% python3 -q
>>> import numpy as np
>>> np.set_printoptions(precision=4, suppress=True, linewidth=100, sign=" ")
>>> m1 = np.cumsum(np.array([[-2, -7, -3],
...     [-2, -4, 7],
...     [8, 8, 6],
...     [-6, -9, 4],
...     [2, 3, 8],
...     [9, -4, 6],
...     [7, 8, 6],
...     [-8, 4, 8],
...     [8, -3, -8],
...     [1, -4, -1],
...     [8, -4, -4],
...     [4, -7, -6],
...     [9, 7, 9],
...     [-7, -3, 1],
...     [4, 3, -3],
...     [5, 2, 4]]), axis=0)
>>> m1
array([[ -2,  -7,  -3],
       [ -4, -11,   4],
       [  4,  -3,  10],
       [ -2, -12,  14],
       [  0,  -9,  22],
       [  9, -13,  28],
       [ 16,  -5,  34],
       [  8,  -1,  42],
       [ 16,  -4,  34],
       [ 17,  -8,  33],
       [ 25, -12,  29],
       [ 29, -19,  23],
       [ 38, -12,  32],
       [ 31, -15,  33],
       [ 35, -12,  30],
       [ 40, -10,  34]])
>>> gram = m1.T @ m1
>>> np.linalg.eigvalsh(gram)[::-1]
array([ 19840.2587,   1396.059 ,    535.6823])
>>> np.diag(gram)
array([  7682,   1797,  12293])
>>> gram
array([[ 7682, -2927,  8280],
       [-2927,  1797, -3759],
       [ 8280, -3759, 12293]])
>>> np.linalg.matrix_rank(gram)
np.int64(3)
>>> np.trace(gram), (m1 ** 2).sum()
(np.int64(21772), np.int64(21772))
>>> (m1 @ m1.T).shape
(16, 16)
>>> J = np.array([[2, 9, 9, 5], [-6, 6, 9, -8], [-6, 9, 1, 9], [-28, 39, 54, -35]])
>>> # row 3 is much longer than the rest
>>> rng = np.random.default_rng(227052)
>>> lab = rng.permutation(4)
>>> lab
array([ 0,  2,  3,  1])
>>> other = J[lab][:, lab]
>>> np.round(np.sort(np.abs(np.linalg.eigvals(other))), 4) + 0
array([  0.    ,  14.4287,  14.4287,  39.0612])
>>> np.diag(other)
array([  2,   1, -35,   6])
>>> np.trace(other)
np.int64(-26)
